In [1]: import numpy as np

In [2]: import numpy.linalg as la

In [3]: np.set_printoptions(precision=1, suppress=True, linewidth=100)

In [4]: E = np.loadtxt("arr.csv", delimiter=",")

In [5]: E
Out[5]: 
array([[ 1.,  0.,  0.,  0.],
       [-2.,  1.,  0.,  0.],
       [ 2.,  2.,  1.,  0.],
       [ 0.,  1., -2.,  1.]])

In [6]: # triangular

In [7]: la.cond(E) > 100
Out[7]: np.False_

In [8]: round(np.log10(la.cond(E)))
Out[8]: 2

In [9]: la.matrix_rank(E, rtol=0.1)
Out[9]: np.int64(3)

In [10]: np.argsort(-la.norm(E, axis=0).round(6), kind="stable")[:3]
Out[10]: array([0, 1, 2])

In [11]: np.round(la.norm(E, 2) / la.norm(E), 1)
Out[11]: np.float64(0.7)

In [12]: K = np.load("x.npy")

In [13]: K
Out[13]: 
array([[ 5, -2,  1],
       [-1,  6,  0],
       [-2,  0,  1]])

In [14]: Uu, s, VT = la.svd(E)

In [15]: s
Out[15]: array([3.3, 2.5, 2. , 0.1])

In [16]: B = Uu[:, :3] @ np.diag(s[:3]) @ VT[:3]

In [17]: la.matrix_rank(B)
Out[17]: np.int64(3)

In [18]: la.matrix_rank(E, rtol=0.05)
Out[18]: np.int64(3)

In [19]: round(la.norm(E - B, 2), 1), round(float(s[3]), 1)
Out[19]: (np.float64(0.1), 0.1)

In [20]: B.round(1) + 0
Out[20]: 
array([[ 1. ,  0. ,  0. ,  0.1],
       [-2. ,  1. ,  0. ,  0. ],
       [ 2. ,  2. ,  1. ,  0. ],
       [ 0. ,  1. , -2. ,  1. ]])

In [21]: x = np.array([1, 1, 3, 0])

In [22]: rhs = E @ x

In [23]: coef, lr = np.zeros(4), 1 / la.norm(E, 2) ** 2

In [24]: for i in range(8):
    ...:     coef -= lr * E.T @ (E @ coef - rhs)
    ...:     if i % 2 == 0: print(i, round(la.norm(E @ coef - rhs), 1))
    ...: 
0 2.7
2 0.9
4 0.4
6 0.1

In [25]: round(la.cond(E), 1)
Out[25]: np.float64(53.7)

In [26]: B = la.inv(K)

In [27]: np.round(la.det(K) * la.det(B), 1)
Out[27]: np.float64(1.0)

In [28]: la.det(K) * B
Out[28]: 
array([[ 6.,  2., -6.],
       [ 1.,  7., -1.],
       [12.,  4., 28.]])

In [29]: (np.abs(B) > 1e-9).astype(int)
Out[29]: 
array([[1, 1, 1],
       [1, 1, 1],
       [1, 1, 1]])

In [30]: np.allclose(B, K.T)
Out[30]: False

In [31]: data = np.loadtxt("case12.csv", delimiter=",")

In [32]: data
Out[32]: 
array([[ 13.,  33., -22.],
       [-22., -42.,  22.],
       [-22., -33.,  13.]])

In [33]: B = la.inv(data)

In [34]: B
Out[34]: 
array([[ 1.1,  1.8, -1.2],
       [-1.2, -1.9,  1.2],
       [-1.2, -1.8,  1.1]])

In [35]: np.allclose(B, data.T)
Out[35]: False

In [36]: (np.abs(B) > 1e-9).astype(int)
Out[36]: 
array([[1, 1, 1],
       [1, 1, 1],
       [1, 1, 1]])

In [37]: round(np.log10(la.cond(data)))
Out[37]: 3

In [38]: np.argsort(-la.norm(data, axis=0).round(6), kind="stable")[:3]
Out[38]: array([1, 0, 2])

In [39]: w, evecs = la.eig(data)

In [40]: np.sort(la.eigvals(data.T))
Out[40]: array([-9., -9.,  2.])

In [41]: np.sort(la.eigvals(data @ data))
Out[41]: array([ 4., 81., 81.])

In [42]: np.round(data @ evecs[:, 0] - w[0] * evecs[:, 0], 1) + 0
Out[42]: array([0., 0., 0.])

In [43]: f, v = data[1], data[0]

In [44]: f @ f
Out[44]: np.float64(2732.0)

In [45]: f @ v
Out[45]: np.float64(-2156.0)

In [46]: pr = (f @ v) / (f @ f) * f

In [47]: la.matrix_rank(np.outer(f, v))
Out[47]: np.int64(1)

In [48]: pr
Out[48]: array([ 17.4,  33.1, -17.4])

In [49]: np.outer(f, v)
Out[49]: 
array([[ -286.,  -726.,   484.],
       [ -546., -1386.,   924.],
       [  286.,   726.,  -484.]])

In [50]: feats = np.load("data.npy")

In [51]: feats
Out[51]: 
array([[ 1. ,  4.3,  2.9],
       [-0.3, -3.8, -1.1],
       [-0.4,  0.7, -0.7],
       [-0.2, -0.4,  0.8],
       [ 0. , -5.3,  0.9],
       [ 0.6,  0.6, -4.1],
       [ 0.9, -2.1, -0.4],
       [-1.4,  6.9, -0.3],
       [ 0.5, -3.3, -0.1],
       [ 0.7,  4.6,  3.1],
       [-0.3, -0.6,  1.1],
       [-0.5,  2.2, -2. ],
       [ 0.2, -5. ,  1.2],
       [ 0.9, -0.1, -0.2],
       [ 0.2,  1.1,  0.5],
       [ 0.1,  2.6, -0.3]])

In [52]: np.unravel_index(np.abs(feats).argmax(), feats.shape)
Out[52]: (np.int64(7), np.int64(1))

In [53]: np.zeros(16, 3)
Traceback (most recent call last):
  Cell In[53], line 1
    np.zeros(16, 3)
TypeError: Cannot interpret '3' as a data type


In [54]: np.round(la.norm(feats), 1)
Out[54]: np.float64(15.4)

In [55]: feats[16]
Traceback (most recent call last):
  Cell In[55], line 1
    feats[16]
IndexError: index 16 is out of bounds for axis 0 with size 16


In [56]: la.svd(feats, compute_uv=False)
Out[56]: array([13.6,  6.7,  2.4])

In [57]: feats.mean(axis=0)
Out[57]: array([0.1, 0.2, 0.1])

In [58]: W0 = 3 * np.eye(3) + np.eye(3, k=1)

In [59]: W0
Out[59]: 
array([[3., 1., 0.],
       [0., 3., 1.],
       [0., 0., 3.]])

In [60]: def softmax(z):
    ...:     e = np.exp(z - z.max(axis=-1, keepdims=True))
    ...:     return e / e.sum(axis=-1, keepdims=True)
    ...: 

In [61]: softmax(W0).sum(axis=1)
Out[61]: array([1., 1., 1.])

In [62]: scores = W0 @ W0.T / np.sqrt(3)

In [63]: np.round(softmax(scores)[2] @ W0, 1) + 0
Out[63]: array([0. , 0.1, 2.9])

In [64]: np.round(softmax(scores + np.triu(np.full(scores.shape, -np.inf), 1)), 1) + 0
Out[64]: 
array([[1., 0., 0.],
       [0., 1., 0.],
       [0., 0., 1.]])

In [65]: np.round(softmax(scores), 1) + 0
Out[65]: 
array([[1., 0., 0.],
       [0., 1., 0.],
       [0., 0., 1.]])

In [66]: X = np.array([[-2, 1, 1], [0, -2, -1], [0, 0, 0]])

In [67]: Uu, s, VT = la.svd(X)

In [68]: s
Out[68]: array([2.9, 1.6, 0. ])

In [69]: B = Uu[:, :2] @ np.diag(s[:2]) @ VT[:2]

In [70]: np.round(la.norm(X - B, 2), 1), s[2]
Out[70]: (np.float64(0.0), np.float64(0.0))

In [71]: la.matrix_rank(B)
Out[71]: np.int64(2)

In [72]: la.matrix_power(X - np.diag(np.diag(X)), 3)
Out[72]: 
array([[0, 0, 0],
       [0, 0, 0],
       [0, 0, 0]])

In [73]: X @ X
Out[73]: 
array([[ 4, -4, -3],
       [ 0,  4,  2],
       [ 0,  0,  0]])

In [74]: la.matrix_rank(X - X[0, 0] * np.eye(3))
Out[74]: np.int64(2)

In [75]: np.sort(la.eigvals(X))
Out[75]: array([-2., -2.,  0.])
